>>> import numpy as np
>>> np.set_printoptions(precision=2, suppress=True, linewidth=200)
>>> def tidy(a):
...     return np.round(a, 2) + 0
... 
>>> feats = np.load("block7.npy")
>>> feats
array([[0, 0, 0, 0, 0, 0, 1, 1, 0, 1],
       [0, 0, 0, 0, 1, 0, 1, 0, 0, 1],
       [0, 0, 0, 0, 0, 0, 0, 0, 1, 0],
       [0, 0, 0, 0, 0, 0, 0, 0, 1, 0],
       [0, 1, 0, 0, 0, 0, 0, 0, 1, 0],
       [0, 0, 0, 0, 0, 0, 0, 0, 0, 0],
       [1, 1, 0, 0, 0, 0, 0, 0, 0, 0],
       [1, 0, 0, 0, 0, 0, 0, 0, 0, 0],
       [0, 0, 1, 1, 1, 0, 0, 0, 0, 1],
       [1, 1, 0, 0, 0, 0, 0, 0, 1, 0]])
>>> rank = np.linalg.matrix_rank(feats)
>>> rank
np.int64(6)
>>> N = np.linalg.svd(feats)[2][rank:].T
>>> [int(np.linalg.matrix_rank(feats[:, :j + 1])) for j in range(10)]
[1, 2, 3, 3, 4, 4, 5, 5, 6, 6]
>>> [int(np.linalg.matrix_rank(np.delete(feats, i, axis=0))) for i in range(10)]
[5, 5, 6, 6, 6, 6, 6, 6, 5, 6]
>>> tidy(N @ N.T)
array([[ 0.  ,  0.  ,  0.  ,  0.  ,  0.  ,  0.  ,  0.  ,  0.  ,  0.  ,  0.  ],
       [ 0.  ,  0.  ,  0.  ,  0.  ,  0.  ,  0.  ,  0.  ,  0.  ,  0.  ,  0.  ],
       [ 0.  ,  0.  ,  0.62, -0.38, -0.08,  0.  ,  0.23, -0.08,  0.  , -0.15],
       [ 0.  ,  0.  , -0.38,  0.62, -0.08,  0.  ,  0.23, -0.08,  0.  , -0.15],
       [ 0.  ,  0.  , -0.08, -0.08,  0.38,  0.  , -0.15,  0.38,  0.  , -0.23],
       [ 0.  ,  0.  ,  0.  ,  0.  ,  0.  ,  1.  ,  0.  ,  0.  ,  0.  ,  0.  ],
       [ 0.  ,  0.  ,  0.23,  0.23, -0.15,  0.  ,  0.46, -0.15,  0.  , -0.31],
       [ 0.  ,  0.  , -0.08, -0.08,  0.38,  0.  , -0.15,  0.38,  0.  , -0.23],
       [ 0.  ,  0.  ,  0.  ,  0.  ,  0.  ,  0.  ,  0.  ,  0.  ,  0.  ,  0.  ],
       [ 0.  ,  0.  , -0.15, -0.15, -0.23,  0.  , -0.31, -0.23,  0.  ,  0.54]])
>>> np.allclose(feats @ N, 0)
True
>>> A = np.array([[3.0, 1.0, 0.0, 0.0],
...     [0.0, 3.0, 1.0, 0.0],
...     [0.0, 0.0, 3.0, 1.0],
...     [0.0, 0.0, 0.0, 3.0]])
>>> A2 = np.array([[1, 0], [3, 2], [0, 0], [3, 2]])
>>> np.einsum("ij->j", A)
array([3., 4., 4., 4.])
>>> A @ A2
array([[6., 2.],
       [9., 6.],
       [3., 2.],
       [9., 6.]])
>>> np.linalg.matrix_rank(A @ A2)
np.int64(2)
>>> np.einsum("ik,kj->ij", A, A2)
array([[6., 2.],
       [9., 6.],
       [3., 2.],
       [9., 6.]])
>>> np.einsum("ij,ij->i", A, A)
array([10., 10., 10.,  9.])
>>> tidy(np.linalg.matrix_power(A - np.diag(np.diag(A)), 4))
array([[0., 0., 0., 0.],
       [0., 0., 0., 0.],
       [0., 0., 0., 0.],
       [0., 0., 0., 0.]])
>>> [int(np.linalg.matrix_rank(np.linalg.matrix_power(A, p))) for p in range(1, 5)]
[4, 4, 4, 4]
>>> np.linalg.matrix_rank(A - A[0, 0] * np.eye(4))
np.int64(3)
>>> A @ A
array([[9., 6., 1., 0.],
       [0., 9., 6., 1.],
       [0., 0., 9., 6.],
       [0., 0., 0., 9.]])
>>> np.prod(np.diag(A)), tidy(np.linalg.det(A))
(np.float64(81.0), np.float64(81.0))
>>> blk = np.stack([A, 4 * A, A[::-1]])
>>> (blk @ A.T).shape
(3, 4, 4)
>>> blk.sum(axis=0)
array([[15.,  5.,  0.,  3.],
       [ 0., 15.,  8.,  1.],
       [ 0.,  3., 16.,  5.],
       [ 3.,  1.,  0., 15.]])
>>> mat = np.loadtxt("w.csv", delimiter=",")
>>> mat
array([[0., 0., 0., 0., 0., 0., 0., 0., 0., 0.],
       [0., 0., 0., 0., 0., 0., 1., 0., 0., 0.],
       [0., 0., 0., 0., 0., 0., 0., 0., 0., 0.],
       [0., 0., 0., 0., 0., 0., 0., 0., 0., 0.],
       [0., 0., 0., 0., 0., 0., 0., 0., 1., 0.],
       [0., 0., 0., 0., 0., 1., 0., 0., 0., 0.],
       [0., 0., 0., 0., 2., 0., 0., 0., 0., 0.],
       [0., 0., 0., 2., 0., 0., 0., 0., 0., 0.],
       [0., 0., 1., 0., 0., 0., 0., 0., 0., 0.],
       [0., 0., 0., 0., 0., 0., 0., 0., 0., 1.]])
>>> rank = np.linalg.matrix_rank(mat)
>>> rank
np.int64(7)
>>> N = np.linalg.svd(mat)[2][rank:].T
>>> N @ N.T
array([[1., 0., 0., 0., 0., 0., 0., 0., 0., 0.],
       [0., 1., 0., 0., 0., 0., 0., 0., 0., 0.],
       [0., 0., 0., 0., 0., 0., 0., 0., 0., 0.],
       [0., 0., 0., 0., 0., 0., 0., 0., 0., 0.],
       [0., 0., 0., 0., 0., 0., 0., 0., 0., 0.],
       [0., 0., 0., 0., 0., 0., 0., 0., 0., 0.],
       [0., 0., 0., 0., 0., 0., 0., 0., 0., 0.],
       [0., 0., 0., 0., 0., 0., 0., 1., 0., 0.],
       [0., 0., 0., 0., 0., 0., 0., 0., 0., 0.],
       [0., 0., 0., 0., 0., 0., 0., 0., 0., 0.]])
>>> np.linalg.matrix_rank(mat.T @ mat), np.linalg.matrix_rank(mat @ mat.T)
(np.int64(7), np.int64(7))
>>> [int(np.linalg.matrix_rank(np.delete(mat, i, axis=0))) for i in range(10)]
[7, 6, 7, 7, 6, 6, 6, 6, 6, 6]
